In [1]: import numpy as np

In [2]: np.set_printoptions(precision=1, suppress=True, linewidth=100, floatmode="fixed")

In [3]: A2 = np.array([[-2, -2], [2, 2], [-2, -2]])

In [4]: K = np.kron(np.eye(3, dtype=int), A2)

In [5]: print(K)
[[-2 -2  0  0  0  0]
 [ 2  2  0  0  0  0]
 [-2 -2  0  0  0  0]
 [ 0  0 -2 -2  0  0]
 [ 0  0  2  2  0  0]
 [ 0  0 -2 -2  0  0]
 [ 0  0  0  0 -2 -2]
 [ 0  0  0  0  2  2]
 [ 0  0  0  0 -2 -2]]

In [6]: T = np.stack([K, 3 * K, K[::-1]])

In [7]: print(np.einsum("bij,cij->bc", T, T))
[[ 72 216  24]
 [216 648  72]
 [ 24  72  72]]

In [8]: print(np.linalg.matrix_rank(T))
[3 3 3]

In [9]: print(T.shape)
(3, 9, 6)

In [10]: print(np.linalg.matrix_rank(T.reshape(3, -1)))
2

In [11]: rng = np.random.default_rng(8480)

In [12]: A2 = K + rng.integers(-2, 3, (9, 3)) @ rng.integers(-2, 3, (3, 6))

In [13]: print(A2)
[[-10  -6  -2  -4   2   0]
 [ 10   4  -2   0   0   0]
 [ -6  -5  -3  -4   2   0]
 [  8   3  -2   0  -1   0]
 [  2   4   1   3   1  -6]
 [ -6   0   0  -1   0  -2]
 [  2  -3   0  -1  -3   4]
 [  8   4  -3   0   3  -2]
 [  0   1   2   2  -3  -2]]

In [14]: print(np.linalg.matrix_rank(A2 - K, tol=1e-8))
3

In [15]: print(np.abs(A2 - K).sum(axis=1))
[20 12 16 14 15 11 13 20  6]

In [16]: u, r1 = K[7], K[4]

In [17]: print(u @ r1)
0

In [18]: pr = (u @ r1) / (u @ u) * u

In [19]: print(pr)
[0.0 0.0 0.0 0.0 0.0 0.0]

In [20]: print((r1 - pr) @ u)
0.0

In [21]: print(np.linalg.matrix_rank(np.outer(u, r1)))
1

In [22]: print(K[4] @ K[8])
0

In [23]: print(round(np.linalg.norm(K, "nuc"), 1))
14.7

In [24]: print(round(np.linalg.norm(K[4], 1), 1), round(float(np.linalg.norm(K[4], np.inf)), 1))
4.0 2.0

In [25]: print(round(np.linalg.norm(K) ** 2 / np.linalg.norm(K, 2) ** 2, 1))
3.0

In [26]: print(np.round(np.linalg.norm(K, 2), 1))
4.9

In [27]: print(np.round(np.linalg.norm(K[4] - K[8]), 1))
4.0

In [28]: print(round(np.linalg.norm(K, 1), 1), round(np.linalg.norm(K, np.inf), 1))
6.0 4.0

In [29]: m1 = np.load("m.npy")

In [30]: print(m1.round(1) + 0)
[[ 0.0  0.0 -0.1  0.0  0.0  0.0  0.1  0.0]
 [ 0.0  0.1  0.2  0.0  0.0  0.1 -0.2  0.0]
 [-0.1  0.2  0.3 -0.1  0.1  0.2 -0.4 -0.1]
 [ 0.0  0.0 -0.1  0.0  0.0  0.0  0.1  0.0]
 [ 0.0  0.0  0.1  0.0  0.0  0.0 -0.1  0.0]
 [ 0.0  0.1  0.2  0.0  0.0  0.1 -0.2  0.0]
 [ 0.1 -0.2 -0.4  0.1 -0.1 -0.2  0.5  0.1]
 [ 0.0  0.0 -0.1  0.0  0.0  0.0  0.1  0.0]]

In [31]: U, sig, VT = np.linalg.svd(m1)

In [32]: V = VT[:(sig > 1e-8).sum()]

In [33]: vec = m1[4] + 5 * m1[6] + rng.integers(2) * np.eye(8)[6]

In [34]: print(vec)
[ 0.4 -1.1 -1.8  0.4 -0.4 -1.1  3.5  0.4]

In [35]: print(np.round(V.T @ V, 1) + 0)
[[ 0.0  0.0 -0.1  0.0  0.0  0.0  0.1  0.0]
 [ 0.0  0.1  0.2  0.0  0.0  0.1 -0.2  0.0]
 [-0.1  0.2  0.3 -0.1  0.1  0.2 -0.4 -0.1]
 [ 0.0  0.0 -0.1  0.0  0.0  0.0  0.1  0.0]
 [ 0.0  0.0  0.1  0.0  0.0  0.0 -0.1  0.0]
 [ 0.0  0.1  0.2  0.0  0.0  0.1 -0.2  0.0]
 [ 0.1 -0.2 -0.4  0.1 -0.1 -0.2  0.5  0.1]
 [ 0.0  0.0 -0.1  0.0  0.0  0.0  0.1  0.0]]

In [36]: print(np.allclose(V.T @ V @ vec, vec))
False

In [37]: U, sig, VT = np.linalg.svd(m1)

In [38]: print(sig.round(1) + 0)
[1.0 0.0 0.0 0.0 0.0 0.0 0.0 0.0]

In [39]: print(np.argmax(sig[:-1] / (sig[1:] + 1e-6)) + 1)
1

In [40]: A2 = U[:, :1] @ np.diag(sig[:1]) @ VT[:1]

In [41]: print(np.linalg.matrix_rank(A2))
1

In [42]: print(round(np.abs(m1 - A2).max(), 1))
0.0

In [43]: print(A2.round(1) + 0)
[[ 0.0  0.0 -0.1  0.0  0.0  0.0  0.1  0.0]
 [ 0.0  0.1  0.2  0.0  0.0  0.1 -0.2  0.0]
 [-0.1  0.2  0.3 -0.1  0.1  0.2 -0.4 -0.1]
 [ 0.0  0.0 -0.1  0.0  0.0  0.0  0.1  0.0]
 [ 0.0  0.0  0.1  0.0  0.0  0.0 -0.1  0.0]
 [ 0.0  0.1  0.2  0.0  0.0  0.1 -0.2  0.0]
 [ 0.1 -0.2 -0.4  0.1 -0.1 -0.2  0.5  0.1]
 [ 0.0  0.0 -0.1  0.0  0.0  0.0  0.1  0.0]]

In [44]: r = np.linalg.matrix_rank(A2)

In [45]: print(r)
1

In [46]: null = np.linalg.svd(A2)[2][r:].T

In [47]: print(np.round(null @ null.T, 1) + 0)
[[ 1.0  0.0  0.1  0.0  0.0  0.0 -0.1  0.0]
 [ 0.0  0.9 -0.2  0.0  0.0 -0.1  0.2  0.0]
 [ 0.1 -0.2  0.7  0.1 -0.1 -0.2  0.4  0.1]
 [ 0.0  0.0  0.1  1.0  0.0  0.0 -0.1  0.0]
 [ 0.0  0.0 -0.1  0.0  1.0  0.0  0.1  0.0]
 [ 0.0 -0.1 -0.2  0.0  0.0  0.9  0.2  0.0]
 [-0.1  0.2  0.4 -0.1  0.1  0.2  0.5 -0.1]
 [ 0.0  0.0  0.1  0.0  0.0  0.0 -0.1  1.0]]

In [48]: print([int(np.linalg.matrix_rank(A2[:i])) for i in range(1, len(A2) + 1)])
[1, 1, 1, 1, 1, 1, 1, 1]

In [49]: vec = np.array([4, -1, -2, 2, 0, -5])

In [50]: h = np.maximum(K @ vec, 0)

In [51]: print(h)
[ 0  6  0  0  0  0 10  0 10]

In [52]: print(np.flatnonzero(h > 1e-9))
[1 6 8]

In [53]: print(K.T @ h)
[ 12  12   0   0 -40 -40]

In [54]: U, sig, VT = np.linalg.svd(m1, full_matrices=False)

In [55]: print(sig.round(1) + 0)
[1.0 0.0 0.0 0.0 0.0 0.0 0.0 0.0]

In [56]: print(np.allclose(U * sig @ VT, m1))
True

In [57]: print(np.round(VT @ VT.T, 1) + 0)
[[1.0 0.0 0.0 0.0 0.0 0.0 0.0 0.0]
 [0.0 1.0 0.0 0.0 0.0 0.0 0.0 0.0]
 [0.0 0.0 1.0 0.0 0.0 0.0 0.0 0.0]
 [0.0 0.0 0.0 1.0 0.0 0.0 0.0 0.0]
 [0.0 0.0 0.0 0.0 1.0 0.0 0.0 0.0]
 [0.0 0.0 0.0 0.0 0.0 1.0 0.0 0.0]
 [0.0 0.0 0.0 0.0 0.0 0.0 1.0 0.0]
 [0.0 0.0 0.0 0.0 0.0 0.0 0.0 1.0]]

In [58]: print((sig > 1e-8).sum())
1

In [59]: print(np.round(U.T @ m1 @ VT.T, 1) + 0)
[[1.0 0.0 0.0 0.0 0.0 0.0 0.0 0.0]
 [0.0 0.0 0.0 0.0 0.0 0.0 0.0 0.0]
 [0.0 0.0 0.0 0.0 0.0 0.0 0.0 0.0]
 [0.0 0.0 0.0 0.0 0.0 0.0 0.0 0.0]
 [0.0 0.0 0.0 0.0 0.0 0.0 0.0 0.0]
 [0.0 0.0 0.0 0.0 0.0 0.0 0.0 0.0]
 [0.0 0.0 0.0 0.0 0.0 0.0 0.0 0.0]
 [0.0 0.0 0.0 0.0 0.0 0.0 0.0 0.0]]

In [60]: feats = np.loadtxt("test3.csv", delimiter=",")

In [61]: print(feats)
[[-3.0  4.0  0.0  0.0  0.0  0.0  0.0  0.0  0.0]
 [ 4.0 -1.0  4.0  0.0  0.0  0.0  0.0  0.0  0.0]
 [ 0.0  4.0 -1.0  4.0  0.0  0.0  0.0  0.0  0.0]
 [ 0.0  0.0  4.0  1.0  4.0  0.0  0.0  0.0  0.0]
 [ 0.0  0.0  0.0  4.0 -1.0  4.0  0.0  0.0  0.0]
 [ 0.0  0.0  0.0  0.0  4.0 -4.0  4.0  0.0  0.0]
 [ 0.0  0.0  0.0  0.0  0.0  4.0 -5.0  4.0  0.0]
 [ 0.0  0.0  0.0  0.0  0.0  0.0  4.0 -1.0  4.0]
 [ 0.0  0.0  0.0  0.0  0.0  0.0  0.0  4.0  2.0]]

In [62]: w, V = np.linalg.eigh(feats)

In [63]: print(np.linalg.eigvalsh(feats @ feats))
[  0.7   2.2  12.8  14.0  29.9  36.6  45.9  62.2 110.7]

In [64]: print(np.round(V.T @ feats @ V, 1) + 0)
[[-10.5   0.0   0.0   0.0   0.0   0.0   0.0   0.0   0.0]
 [  0.0  -7.9   0.0   0.0   0.0   0.0   0.0   0.0   0.0]
 [  0.0   0.0  -6.1   0.0   0.0   0.0   0.0   0.0   0.0]
 [  0.0   0.0   0.0  -3.7   0.0   0.0   0.0   0.0   0.0]
 [  0.0   0.0   0.0   0.0  -1.5   0.0   0.0   0.0   0.0]
 [  0.0   0.0   0.0   0.0   0.0   0.9   0.0   0.0   0.0]
 [  0.0   0.0   0.0   0.0   0.0   0.0   3.6   0.0   0.0]
 [  0.0   0.0   0.0   0.0   0.0   0.0   0.0   5.5   0.0]
 [  0.0   0.0   0.0   0.0   0.0   0.0   0.0   0.0   6.8]]

In [65]: print(np.abs(V[:, -1]))
[0.1 0.3 0.5 0.6 0.4 0.2 0.1 0.1 0.1]

In [66]: print(np.round(V.T @ V, 1) + 0)
[[1.0 0.0 0.0 0.0 0.0 0.0 0.0 0.0 0.0]
 [0.0 1.0 0.0 0.0 0.0 0.0 0.0 0.0 0.0]
 [0.0 0.0 1.0 0.0 0.0 0.0 0.0 0.0 0.0]
 [0.0 0.0 0.0 1.0 0.0 0.0 0.0 0.0 0.0]
 [0.0 0.0 0.0 0.0 1.0 0.0 0.0 0.0 0.0]
 [0.0 0.0 0.0 0.0 0.0 1.0 0.0 0.0 0.0]
 [0.0 0.0 0.0 0.0 0.0 0.0 1.0 0.0 0.0]
 [0.0 0.0 0.0 0.0 0.0 0.0 0.0 1.0 0.0]
 [0.0 0.0 0.0 0.0 0.0 0.0 0.0 0.0 1.0]]

In [67]: print(np.unique(w.round(6) + 0, return_counts=True)[1])
[1 1 1 1 1 1 1 1 1]

In [68]: print((w > 1e-8).sum(), (w < -1e-8).sum())
4 5

In [69]: print(np.linalg.eigvalsh(feats + 2 * np.eye(9)))
[-8.5 -5.9 -4.1 -1.7  0.5  2.9  5.6  7.5  8.8]
